% ipython --no-banner

In [1]: import numpy as np

In [2]: import numpy.linalg as la

In [3]: np.set_printoptions(precision=4, suppress=True, linewidth=140)

In [4]: J = np.load("a.npy")

In [5]: print(J)
[[ 1  0  0]
 [ 2  1  0]
 [-1 -2  1]]

In [6]: # triangular: eigenvalues sit on the diagonal

In [7]: x0 = np.array([3, -3, 0])

In [8]: rhs = J @ x0

In [9]: c, lr = np.zeros(3), 1 / la.norm(J, 2) ** 2

In [10]: for i in range(25):
    ...:     c -= lr * J.T @ (J @ c - rhs)
    ...:     if i % 5 == 0: print(i, round(la.norm(J @ c - rhs), 4))
    ...: 
0 4.1798
5 1.4898
10 0.657
15 0.4631
20 0.4253

In [11]: print(c)
[ 2.6391 -2.0864  1.5296]

In [12]: print(round(la.cond(J), 4))
13.9312

In [13]: A = np.loadtxt("dump.csv", delimiter=",")

In [14]: print(A)
[[ 1. -1.  1. -1.]
 [ 1.  0.  0.  0.]
 [ 1.  1.  1.  1.]]

In [15]: # columns 1 and 3 are equal

In [16]: theta = np.radians(90)

In [17]: Rm = np.eye(4)

In [18]: Rm[1, 1] = Rm[2, 2] = np.cos(theta)

In [19]: Rm[1, 2], Rm[2, 1] = -np.sin(theta), np.sin(theta)

In [20]: print(Rm.round(4) + 0)
[[ 1.  0.  0.  0.]
 [ 0.  0. -1.  0.]
 [ 0.  1.  0.  0.]
 [ 0.  0.  0.  1.]]

In [21]: other = A @ Rm.T

In [22]: print(la.svd(A, compute_uv=False), la.svd(other, compute_uv=False))
[2.1358 2.     0.6622] [2.1358 2.     0.6622]

In [23]: print(np.allclose(A @ A.T, other @ other.T))
True

In [24]: E = np.loadtxt("case11.csv", delimiter=",")

In [25]: print(E)
[[-2.4 -0.7  0.4]
 [-0.8  0.1 -0.1]
 [ 0.4 -0.9 -1.4]
 [ 0.4  0.7  0.3]
 [ 1.8  0.7 -1.4]
 [ 2.2  1.2 -0.2]
 [-0.7  0.8 -0.7]
 [-1.8 -0.6 -1.5]
 [-0.1  0.3  1.6]
 [ 0.1  0.  -0.4]
 [ 1.1 -0.9  0.4]]

In [26]: print(np.round(la.det(2 * J), 4), round(la.det(J), 4))
8.0 1.0

In [27]: print(np.kron(np.eye(2, dtype=int), J))
[[ 1  0  0  0  0  0]
 [ 2  1  0  0  0  0]
 [-1 -2  1  0  0  0]
 [ 0  0  0  1  0  0]
 [ 0  0  0  2  1  0]
 [ 0  0  0 -1 -2  1]]

In [28]: print(np.einsum("ij,ji->", J, J))
3

In [29]: print(np.einsum("ii->", J))
3

In [30]: data = np.load("w.npy")

In [31]: print(data)
[[3 0]
 [0 2]]

In [32]: evals, evecs = la.eigh(data)

In [33]: x0 = np.array([-3, -5])

In [34]: print(evecs * np.maximum(evals, 0) @ evecs.T)
[[3. 0.]
 [0. 2.]]

In [35]: print(round(float(x0 @ data @ x0 / (x0 @ x0)), 4), evals[0], evals[-1])
2.2647 2.0 3.0

In [36]: print(evecs * np.abs(evals) @ evecs.T)
[[3. 0.]
 [0. 2.]]

In [37]: print(np.round(la.det(data.T), 4))
6.0

In [38]: print(np.einsum("ij,ji->", data, data))
13

In [39]: print(np.poly(data))
[ 1. -5.  6.]

In [40]: print(np.einsum("ii->", data))
5
